>>> import numpy as np
>>> np.set_printoptions(precision=2, suppress=True, linewidth=160, floatmode="fixed")
>>> M = np.loadtxt("sample2.csv", delimiter=",")
>>> M
array([[0.00, 0.00, 0.00, 1.00, 0.00],
       [0.00, 0.00, 0.00, 1.00, 1.00],
       [0.00, 0.00, 0.00, 1.00, 1.00],
       [1.00, 1.00, 1.00, 0.00, 1.00],
       [0.00, 1.00, 1.00, 1.00, 0.00]])
>>> # columns 1 and 2 are equal
>>> P = np.triu(np.array([[1, 2, 1, 2, -1],
...     [-1, -2, 1, 0, 0],
...     [2, 0, -2, -1, 2],
...     [-2, 2, 2, -2, -2],
...     [1, 2, 0, -1, -1]]), 1) + np.eye(5)
>>> B = P @ M @ np.linalg.inv(P)
>>> np.round(np.linalg.det(B), 2)
np.float64(0.0)
>>> np.trace(B), np.trace(M)
(np.float64(0.0), np.float64(0.0))
>>> np.round(np.poly(B), 2) + 0
array([ 1.00,  0.00, -6.00, -4.00,  2.00,  0.00])
>>> B
array([[ 2.00, -3.00,  2.00,  1.00,  5.00],
       [ 0.00,  0.00,  0.00,  2.00,  6.00],
       [-1.00,  3.00, -1.00,  4.00,  9.00],
       [ 1.00, -3.00,  1.00, -3.00, -6.00],
       [ 0.00,  1.00,  0.00,  1.00,  2.00]])
>>> arr = np.arange(25).reshape(5, 5) + -2
>>> arr
array([[-2, -1,  0,  1,  2],
       [ 3,  4,  5,  6,  7],
       [ 8,  9, 10, 11, 12],
       [13, 14, 15, 16, 17],
       [18, 19, 20, 21, 22]])
>>> # rows and columns are dependent
>>> Uu, sv, VT = np.linalg.svd(arr)
>>> sv.round(2) + 0
array([61.51,  4.06,  0.00,  0.00,  0.00])
>>> np.argmax(sv[:-1] / (sv[1:] + 1e-6)) + 1
np.int64(2)
>>> B = Uu[:, :2] @ np.diag(sv[:2]) @ VT[:2]
>>> round(np.linalg.norm(arr - B) / np.linalg.norm(arr), 2)
np.float64(0.0)
>>> round(float(np.abs(arr - B).max()), 2)
0.0
>>> rank = np.linalg.matrix_rank(arr)
>>> rank
np.int64(2)
>>> N = np.linalg.svd(arr)[2][rank:].T
>>> N.shape
(5, 3)
>>> np.allclose(arr @ N, 0)
True
>>> np.round(N @ N.T, 2) + 0
array([[ 0.40, -0.40, -0.20,  0.00,  0.20],
       [-0.40,  0.70, -0.20, -0.10,  0.00],
       [-0.20, -0.20,  0.80, -0.20, -0.20],
       [ 0.00, -0.10, -0.20,  0.70, -0.40],
       [ 0.20,  0.00, -0.20, -0.40,  0.40]])
>>> np.linalg.matrix_rank(arr.T @ arr), np.linalg.matrix_rank(arr @ arr.T)
(np.int64(2), np.int64(2))
>>> [int(np.linalg.matrix_rank(arr[:i])) for i in range(1, len(arr) + 1)]
[1, 2, 2, 2, 2]
>>> np.round(arr @ N, 2) + 0
array([[0.00, 0.00, 0.00],
       [0.00, 0.00, 0.00],
       [0.00, 0.00, 0.00],
       [0.00, 0.00, 0.00],
       [0.00, 0.00, 0.00]])
>>> [int(np.linalg.matrix_rank(arr[:, :j + 1])) for j in range(5)]
[1, 2, 2, 2, 2]
>>> [int(np.linalg.matrix_rank(np.delete(arr, i, axis=0))) for i in range(5)]
[2, 2, 2, 2, 2]
